$ ipython --no-banner

In [1]: import numpy as np

In [2]: from numpy import linalg as LA

In [3]: np.set_printoptions(suppress=True, linewidth=160)

In [4]: feats = np.loadtxt("test17.csv", delimiter=",")

In [5]: feats.round(3)
Out[5]: 
array([[ 0.338,  0.106,  1.918,  0.442],
       [-0.451,  0.098, -0.367,  1.911],
       [-1.24 ,  1.52 ,  0.211, -0.33 ],
       [ 1.465,  1.292, -0.377,  0.207]])

In [6]: np.round((feats - feats.T) / 2, 3)
Out[6]: 
array([[ 0.   ,  0.278,  1.579, -0.511],
       [-0.278,  0.   , -0.943,  0.31 ],
       [-1.579,  0.943,  0.   ,  0.024],
       [ 0.511, -0.31 , -0.024,  0.   ]])

In [7]: np.allclose(feats, feats.T)
Out[7]: False

In [8]: np.round(np.trace(feats), 3)
Out[8]: np.float64(0.854)

In [9]: np.round((feats + feats.T) / 2, 3)
Out[9]: 
array([[ 0.338, -0.173,  0.339,  0.954],
       [-0.173,  0.098,  0.577,  1.602],
       [ 0.339,  0.577,  0.211, -0.353],
       [ 0.954,  1.602, -0.353,  0.207]])

In [10]: np.round(np.sort(np.abs(LA.eigvals(feats))), 3)
Out[10]: array([2., 2., 2., 2.])

In [11]: round(LA.det(feats), 3)
Out[11]: np.float64(-16.0)

In [12]: x = np.array([0, 2, 3, 2])

In [13]: target = feats @ x

In [14]: coef, lr = np.zeros(4), 1 / LA.norm(feats, 2) ** 2

In [15]: for i in range(60):
    ...:     coef -= lr * feats.T @ (feats @ coef - target)
    ...:     if i % 10 == 0: print(i, round(LA.norm(feats @ coef - target), 3))
    ...: 
0 0.0
10 0.0
20 0.0
30 0.0
40 0.0
50 0.0

In [16]: coef.round(3) + 0
Out[16]: array([0., 2., 3., 2.])

In [17]: np.round(LA.cond(feats), 3)
Out[17]: np.float64(1.0)

In [18]: np.round(LA.eigvals(feats), 3)
Out[18]: array([-2.   +0.j   ,  0.427+1.954j,  0.427-1.954j,  2.   +0.j   ])

In [19]: round(float(LA.det(2 * feats)), 3), round(LA.det(feats), 3)
Out[19]: (-256.0, np.float64(-16.0))

In [20]: np.round(LA.det(feats[::-1]), 3)
Out[20]: np.float64(-16.0)

In [21]: proj = np.triu(np.array([[0, 0, 2, -2], [-3, 1, 2, 1], [1, 3, -3, -1], [-3, 1, -1, 1]]), 1) + np.eye(4)

In [22]: A2 = proj @ feats @ LA.inv(proj)

In [23]: np.round(np.poly(A2), 3) + 0
Out[23]: array([  1.   ,  -0.854,   0.   ,   3.415, -16.   ])

In [24]: LA.matrix_rank(A2)
Out[24]: np.int64(4)

In [25]: np.round(feats.reshape(2, -1), 3)
Out[25]: 
array([[ 0.338,  0.106,  1.918,  0.442, -0.451,  0.098, -0.367,  1.911],
       [-1.24 ,  1.52 ,  0.211, -0.33 ,  1.465,  1.292, -0.377,  0.207]])

In [26]: np.round(feats.ravel(order="F"), 3)
Out[26]: array([ 0.338, -0.451, -1.24 ,  1.465,  0.106,  0.098,  1.52 ,  1.292,  1.918, -0.367,  0.211, -0.377,  0.442,  1.911, -0.33 ,  0.207])

In [27]: blk = feats.reshape(4, 2, -1)

In [28]: np.round(blk.sum(axis=1), 3)
Out[28]: 
array([[ 2.256,  0.548],
       [-0.818,  2.009],
       [-1.029,  1.191],
       [ 1.088,  1.499]])

In [29]: np.round(np.einsum("ihd,ihd->ih", blk, blk), 3)
Out[29]: 
array([[0.125, 3.875],
       [0.213, 3.787],
       [3.847, 0.153],
       [3.815, 0.185]])

In [30]: np.einsum("ihd,jhd->hij", blk, blk).shape
Out[30]: (2, 4, 4)

In [31]: np.round(blk.transpose(1, 0, 2), 3)
Out[31]: 
array([[[ 0.338,  0.106],
        [-0.451,  0.098],
        [-1.24 ,  1.52 ],
        [ 1.465,  1.292]],

       [[ 1.918,  0.442],
        [-0.367,  1.911],
        [ 0.211, -0.33 ],
        [-0.377,  0.207]]])

In [32]: np.round(np.swapaxes(blk, 1, 2)[0], 3)
Out[32]: 
array([[0.338, 1.918],
       [0.106, 0.442]])

In [33]: arr = np.load("x.npy")

In [34]: arr
Out[34]: 
array([[0, 0, 1],
       [0, 1, 0],
       [1, 0, 0]])

In [35]: vals, V = LA.eigh(arr)

In [36]: x = np.array([4, -2, 4])

In [37]: np.round(V * np.abs(vals) @ V.T, 3) + 0
Out[37]: 
array([[1., 0., 0.],
       [0., 1., 0.],
       [0., 0., 1.]])

In [38]: x @ arr @ x
Out[38]: np.int64(36)

In [39]: np.round(V * np.maximum(vals, 0) @ V.T, 3)
Out[39]: 
array([[0.5, 0. , 0.5],
       [0. , 1. , 0. ],
       [0.5, 0. , 0.5]])

In [40]: np.round(LA.eigvalsh(arr[1:, 1:]), 3)
Out[40]: array([0., 1.])

In [41]: proj = np.triu(np.array([[-2, 1, 2], [1, 0, 2], [2, -1, 0]]), 1) + np.eye(3)

In [42]: A2 = proj @ arr @ LA.inv(proj)

In [43]: round(float(LA.det(A2)), 3)
Out[43]: -1.0

In [44]: np.round(np.poly(A2), 3)
Out[44]: array([ 1., -1., -1.,  1.])

In [45]: np.trace(A2), np.trace(arr)
Out[45]: (np.float64(1.0), np.int64(1))

In [46]: proj @ arr - arr @ proj
Out[46]: 
array([[ 2.,  1.,  0.],
       [ 2.,  0., -2.],
       [ 0., -1., -2.]])

In [47]: Uu, sv, Vh = LA.svd(arr, full_matrices=False)

In [48]: np.round(np.cumsum(sv ** 2) / np.sum(sv ** 2), 3)
Out[48]: array([0.333, 0.667, 1.   ])

In [49]: Uu.T @ Uu
Out[49]: 
array([[1., 0., 0.],
       [0., 1., 0.],
       [0., 0., 1.]])

In [50]: Uu.T @ arr @ Vh.T
Out[50]: 
array([[1., 0., 0.],
       [0., 1., 0.],
       [0., 0., 1.]])

In [51]: sv
Out[51]: array([1., 1., 1.])

In [52]: round(np.sqrt((sv ** 2).sum()), 3), round(LA.norm(arr), 3)
Out[52]: (np.float64(1.732), np.float64(1.732))

In [53]: (sv > 1e-8).sum()
Out[53]: np.int64(3)

In [54]: M = np.abs(np.array([[2, -2, 1], [0, 1, -1], [0, 0, 0]])) + np.eye(3)

In [55]: M = M / M.sum(axis=1, keepdims=True)

In [56]: M.round(3)
Out[56]: 
array([[0.5  , 0.333, 0.167],
       [0.   , 0.667, 0.333],
       [0.   , 0.   , 1.   ]])

In [57]: r0, r1 = M[0], M[1]

In [58]: np.round(r0 @ r0, 3)
Out[58]: np.float64(0.389)

In [59]: pr = (r0 @ r1) / (r0 @ r0) * r0

In [60]: LA.matrix_rank(np.outer(r0, r1))
Out[60]: np.int64(1)

In [61]: round(float(LA.norm(r0 + r1) ** 2 + LA.norm(r0 - r1) ** 2), 3)
Out[61]: 1.889

In [62]: round(float((r1 - pr) @ r0), 3)
Out[62]: -0.0

In [63]: np.round(np.outer(r0, r1), 3)
Out[63]: 
array([[0.   , 0.333, 0.167],
       [0.   , 0.222, 0.111],
       [0.   , 0.111, 0.056]])

In [64]: np.round(r1 - pr, 3)
Out[64]: array([-0.357,  0.429,  0.214])

In [65]: arr.T @ arr
Out[65]: 
array([[1, 0, 0],
       [0, 1, 0],
       [0, 0, 1]])

In [66]: arr[:, 2] @ arr[:, 0]
Out[66]: np.int64(0)

In [67]: x = np.array([1, 2, 5])

In [68]: target = M @ x

In [69]: target.round(3)
Out[69]: array([2., 3., 5.])

In [70]: np.round(LA.solve(M, target + M[:, 2]), 3)
Out[70]: array([1., 2., 6.])

In [71]: np.round(LA.solve(M.T, M[1]), 3)
Out[71]: array([0., 1., 0.])

In [72]: F = np.load("data.npy")

In [73]: F
Out[73]: 
array([[ -3,  -1, -12],
       [ -2,   0,  -8],
       [ -2,   1,  -8],
       [ -2,   2,  -8]])

In [74]: Uu, sv, Vh = LA.svd(F)

In [75]: V = Vh[:(sv > 1e-8).sum()]

In [76]: rng = np.random.default_rng(18165)

In [77]: x = F[0] + 2 * F[1] + rng.integers(2) * np.eye(3)[2]

In [78]: x
Out[78]: array([ -7.,  -1., -28.])

In [79]: np.allclose(V.T @ V @ x, x)
Out[79]: True

In [80]: np.round(LA.norm(x - V.T @ V @ x), 3)
Out[80]: np.float64(0.0)

In [81]: LA.lstsq(F[:-1].T, F[-1])[2]
Out[81]: np.int32(2)

In [82]: np.allclose(F[:-1].T @ LA.lstsq(F[:-1].T, F[-1])[0], F[-1])
Out[82]: True

In [83]: round(float(np.trace(LA.pinv(F) @ F)), 3)
Out[83]: 2.0

In [84]: cov = F.T @ F

In [85]: np.round(LA.eigvalsh(cov)[::-1], 3) + 0
Out[85]: array([357.435,   5.565,   0.   ])

In [86]: np.diag(cov)
Out[86]: array([ 21,   6, 336])

In [87]: np.round(LA.norm(F, "nuc"), 3)
Out[87]: np.float64(21.265)

In [88]: LA.norm(F, axis=1).argmax()
Out[88]: np.int64(0)

In [89]: round(LA.norm(F, 2), 3)
Out[89]: np.float64(18.906)

In [90]: np.round(LA.norm(F, axis=0), 3)
Out[90]: array([ 4.583,  2.449, 18.33 ])

In [91]: K = np.loadtxt("mat.csv", delimiter=",")

In [92]: K
Out[92]: 
array([[ 8.,  8.,  0.],
       [16.,  0.,  0.],
       [10.,  4.,  0.],
       [13.,  0.,  0.],
       [11.,  2.,  0.],
       [13.,  0.,  0.],
       [13.,  0.,  0.],
       [13.,  0.,  0.],
       [16.,  0.,  0.],
       [15.,  0.,  0.],
       [10.,  4.,  0.],
       [14.,  0.,  0.],
       [14.,  0.,  0.],
       [ 8.,  8.,  0.],
       [17.,  0.,  0.],
       [10.,  4.,  0.],
       [13.,  0.,  0.],
       [ 8.,  8.,  0.],
       [15.,  0.,  0.],
       [ 8.,  8.,  0.],
       [12.,  0.,  0.],
       [ 9.,  6.,  0.],
       [12.,  0.,  0.],
       [14.,  0.,  0.],
       [14.,  0.,  0.],
       [16.,  0.,  0.],
       [16.,  0.,  0.]])

In [93]: A2 = K + rng.integers(-2, 3, (27, 2)) @ rng.integers(-2, 3, (2, 3))

In [94]: A2
Out[94]: 
array([[10.,  9.,  2.],
       [24.,  4.,  8.],
       [ 8.,  3., -2.],
       [13.,  0.,  0.],
       [13.,  3.,  2.],
       [15.,  1.,  2.],
       [13.,  0.,  0.],
       [ 9., -2., -4.],
       [14., -1., -2.],
       [17.,  1.,  2.],
       [10.,  4.,  0.],
       [18.,  2.,  4.],
       [18.,  2.,  4.],
       [ 6.,  7., -2.],
       [15., -1., -2.],
       [ 8.,  3., -2.],
       [17.,  2.,  4.],
       [ 6.,  7., -2.],
       [21.,  3.,  6.],
       [ 6.,  7., -2.],
       [ 6., -3., -6.],
       [ 7.,  5., -2.],
       [12.,  0.,  0.],
       [10., -2., -4.],
       [12., -1., -2.],
       [12., -2., -4.],
       [18.,  1.,  2.]])

In [95]: A2 - K
Out[95]: 
array([[ 2.,  1.,  2.],
       [ 8.,  4.,  8.],
       [-2., -1., -2.],
       [ 0.,  0.,  0.],
       [ 2.,  1.,  2.],
       [ 2.,  1.,  2.],
       [ 0.,  0.,  0.],
       [-4., -2., -4.],
       [-2., -1., -2.],
       [ 2.,  1.,  2.],
       [ 0.,  0.,  0.],
       [ 4.,  2.,  4.],
       [ 4.,  2.,  4.],
       [-2., -1., -2.],
       [-2., -1., -2.],
       [-2., -1., -2.],
       [ 4.,  2.,  4.],
       [-2., -1., -2.],
       [ 6.,  3.,  6.],
       [-2., -1., -2.],
       [-6., -3., -6.],
       [-2., -1., -2.],
       [ 0.,  0.,  0.],
       [-4., -2., -4.],
       [-2., -1., -2.],
       [-4., -2., -4.],
       [ 2.,  1.,  2.]])

In [96]: np.round(LA.svd(A2 - K, compute_uv=False), 3) + 0
Out[96]: array([25.456,  0.   ,  0.   ])

In [97]: m1 = np.loadtxt("out10.csv", delimiter=",")

In [98]: m1
Out[98]: 
array([[ 16.,   7.,   0.,  -2.],
       [-18.,  -7.,   0.,   4.],
       [-34., -11., -10.,   6.],
       [ -6.,   3., -12.,   4.]])

In [99]: np.argsort(-LA.norm(m1, axis=0).round(6), kind="stable")[:3]
Out[99]: array([0, 2, 1])

In [100]: [round(float(x), 3) for x in LA.svd(m1, compute_uv=False)[:3]]
Out[100]: [46.166, 13.446, 1.983]

In [101]: LA.cond(m1) > 100
Out[101]: np.True_

In [102]: round(LA.norm(m1, 2) / LA.norm(m1), 3)
Out[102]: np.float64(0.959)

In [103]: def softmax(z):
     ...:     e = np.exp(z - z.max(axis=-1, keepdims=True))
     ...:     return e / e.sum(axis=-1, keepdims=True)
     ...: 

In [104]: np.round(softmax(m1[2]), 3) + 0
Out[104]: array([0., 0., 0., 1.])

In [105]: S = m1 @ m1.T / np.sqrt(4)

In [106]: np.round(softmax(S), 3) + 0
Out[106]: 
array([[1., 0., 0., 0.],
       [0., 0., 1., 0.],
       [0., 0., 1., 0.],
       [0., 0., 1., 0.]])

In [107]: np.round(softmax(S + np.triu(np.full(S.shape, -np.inf), 1)), 3) + 0
Out[107]: 
array([[1., 0., 0., 0.],
       [0., 1., 0., 0.],
       [0., 0., 1., 0.],
       [0., 0., 1., 0.]])

In [108]: softmax(S).round(6).argmax(axis=1)
Out[108]: array([0, 2, 2, 2])

In [109]: J = np.load("w.npy")

In [110]: J.round(3)
Out[110]: 
array([[-0.115, -0.917,  0.383],
       [ 0.978, -0.172, -0.117],
       [ 0.173,  0.361,  0.917]])

In [111]: A2 = J / np.sqrt((J ** 2).mean(axis=1, keepdims=True))

In [112]: LA.matrix_rank(A2) == LA.matrix_rank(J)
Out[112]: np.True_

In [113]: A2[1].round(3)
Out[113]: array([ 1.694, -0.297, -0.202])

In [114]: np.round(J - J.mean(axis=1, keepdims=True), 3)
Out[114]: 
array([[ 0.101, -0.7  ,  0.599],
       [ 0.748, -0.402, -0.347],
       [-0.311, -0.122,  0.433]])

In [115]: np.allclose(J @ J.T, J.T @ J)
Out[115]: True

In [116]: np.round(LA.matrix_power(J, 3), 3)
Out[116]: 
array([[ 0.558,  0.83 ,  0.02 ],
       [-0.805,  0.535,  0.255],
       [ 0.201, -0.158,  0.967]])

In [117]: np.round(np.abs(LA.eigvals(J)).max(), 3)
Out[117]: np.float64(1.0)

In [118]: np.round((J + J.T) / 2, 3)
Out[118]: 
array([[-0.115,  0.031,  0.278],
       [ 0.031, -0.172,  0.122],
       [ 0.278,  0.122,  0.917]])

In [119]: round(float(LA.det(J)), 3)
Out[119]: 1.0

In [120]: x = np.array([0, 2, 0])

In [121]: h1 = np.maximum(J @ x, 0)

In [122]: h1.round(3)
Out[122]: array([0.   , 0.   , 0.722])

In [123]: np.round(np.maximum(J @ x, 0) - np.maximum(-J @ x, 0), 3)
Out[123]: array([-1.833, -0.343,  0.722])

In [124]: np.round(J * (h1 > 1e-9)[:, None], 3)
Out[124]: 
array([[-0.   , -0.   ,  0.   ],
       [ 0.   , -0.   , -0.   ],
       [ 0.173,  0.361,  0.917]])

In [125]: A2 = np.array([[0, 0], [0, 2]])

In [126]: W2 = np.kron(A2, J)

In [127]: W2.shape
Out[127]: (6, 6)

In [128]: A2 = np.array([[0, 4], [3, 0], [-5, -4]])

In [129]: np.round(np.einsum("ij,ij->i", J, J), 3)
Out[129]: array([1., 1., 1.])

In [130]: np.round(np.einsum("ik,kj->ij", J, A2), 3)
Out[130]: 
array([[-4.663, -1.991],
       [ 0.069,  4.38 ],
       [-3.5  , -2.976]])

In [131]: np.round(np.einsum("ij->j", J), 3)
Out[131]: array([ 1.036, -0.727,  1.182])

In [132]: LA.matrix_rank(np.vstack([J, A2.T]))
Out[132]: np.int64(3)

In [133]: LA.matrix_rank(J @ A2)
Out[133]: np.int64(2)

In [134]: data = np.triu(rng.random((3, 3)) < 0.8, 1).astype(int)

In [135]: data = data + data.T

In [136]: data
Out[136]: 
array([[0, 1, 1],
       [1, 0, 1],
       [1, 1, 0]])

In [137]: th = np.radians(120)

In [138]: r_ = np.eye(3)

In [139]: r_[1, 1] = r_[2, 2] = np.cos(th)

In [140]: r_[1, 2], r_[2, 1] = -np.sin(th), np.sin(th)

In [141]: r_.round(3)
Out[141]: 
array([[ 1.   ,  0.   ,  0.   ],
       [ 0.   , -0.5  , -0.866],
       [ 0.   ,  0.866, -0.5  ]])

In [142]: A2 = data @ r_.T

In [143]: np.round(LA.svd(data, compute_uv=False), 3), np.round(LA.svd(A2, compute_uv=False), 3)
Out[143]: (array([2., 1., 1.]), array([2., 1., 1.]))

In [144]: np.allclose(data @ data.T, A2 @ A2.T)
Out[144]: True

In [145]: A2.round(3)
Out[145]: 
array([[ 0.   , -1.366,  0.366],
       [ 1.   , -0.866, -0.5  ],
       [ 1.   , -0.5  ,  0.866]])
